% python3 -q
>>> import numpy as np
>>> import numpy.linalg as la
>>> np.set_printoptions(precision=2, suppress=True, linewidth=100)
>>> data = np.load("layer13.npy")
>>> data
array([[-36.88,  18.13, -19.04,  19.77,  26.96],
       [-44.43,  36.05, -26.91,  18.03,  45.39],
       [ 48.21, -20.86,  23.61, -26.69, -32.62],
       [ 13.44,   7.18,   3.05, -12.84,   2.02]])
>>> U, sigma, vt = la.svd(data, full_matrices=False)
>>> np.abs(U[:, 0]).round(6).argmax()
np.int64(1)
>>> np.round(U.T @ U, 2) + 0
array([[1., 0., 0., 0.],
       [0., 1., 0., 0.],
       [0., 0., 1., 0.],
       [0., 0., 0., 1.]])
>>> np.abs(vt[0])
array([0.63, 0.36, 0.34, 0.31, 0.51])
>>> round(float(np.sqrt((sigma ** 2).sum())), 2), round(la.norm(data), 2)
(122.7, np.float64(122.7))
>>> (sigma > 1e-8).sum()
np.int64(4)
>>> rng = np.random.default_rng(33085)
>>> out = data + rng.integers(-2, 3, (4, 2)) @ rng.integers(-2, 3, (2, 5))
>>> out
array([[-28.88,  20.13, -25.04,  13.77,  32.96],
       [-42.43,  38.05, -29.91,  18.03,  45.39],
       [ 42.21, -21.86,  27.61, -21.69, -37.62],
       [ 17.44,   9.18,  -0.95, -14.84,   4.02]])
>>> out - data
array([[ 8.,  2., -6., -6.,  6.],
       [ 2.,  2., -3.,  0.,  0.],
       [-6., -1.,  4.,  5., -5.],
       [ 4.,  2., -4., -2.,  2.]])
>>> F = np.load("arr.npy")
>>> F
array([[-1, -1, -1, -1, -1],
       [-1, -2, -2, -2, -2],
       [-1, -2, -3, -3, -3],
       [-1, -2, -3, -4, -4],
       [-1, -2, -3, -4, -5]])
>>> t3 = np.stack([F, -2 * F, F[::-1]])
>>> la.matrix_rank(t3.reshape(3, -1))
np.int64(2)
>>> t3.sum(axis=0)
array([[ 0, -1, -2, -3, -4],
       [ 0,  0, -1, -2, -2],
       [ 0,  0,  0,  0,  0],
       [ 0,  0,  1,  2,  2],
       [ 0,  1,  2,  3,  4]])
>>> t3.shape
(3, 5, 5)
>>> np.einsum("bij,cij->bc", t3, t3)
array([[ 155, -310,  116],
       [-310,  620, -232],
       [ 116, -232,  155]])
>>> (t3 @ F.T).shape
(3, 5, 5)
>>> [round(float(la.det(F[:i, :i])), 2) + 0 for i in range(1, 6)]
[-1.0, 1.0, -1.0, 1.0, -1.0]
>>> np.all(la.eigvalsh(F) > 0)
np.False_
>>> r0 = np.array([2, 5, 1])
>>> np.cross(data[2, :3], data[1, :3])
array([-289.8 ,  248.34,  811.16])
>>> np.polyval(r0, data[2])
array([4890.46,  766.98, 1233.91, 1292.26, 1966.03])
>>> np.correlate(data[2], data[1], "full")
array([ 2188.25,   -77.61,  -601.78,  1513.54, -5491.16,  1908.04, -1133.36,     9.89,  1449.31])
>>> w1 = np.array([[1, -1, -2], [2, 1, -1], [-1, 2, -1], [1, 2, 1], [2, -2, 0]])
>>> c = np.array([0, 2, 2])
>>> act = np.maximum(data @ w1 + c, 0)
>>> (act > 0).astype(int)
array([[1, 1, 1],
       [1, 0, 1],
       [0, 0, 0],
       [1, 0, 0]])
>>> la.matrix_rank(act)
np.int64(3)
>>> basis = np.array([[-3, 0], [-8, 1], [7, -3]])
>>> (act @ basis).round(6).argmax(axis=1)
array([0, 0, 0, 1])
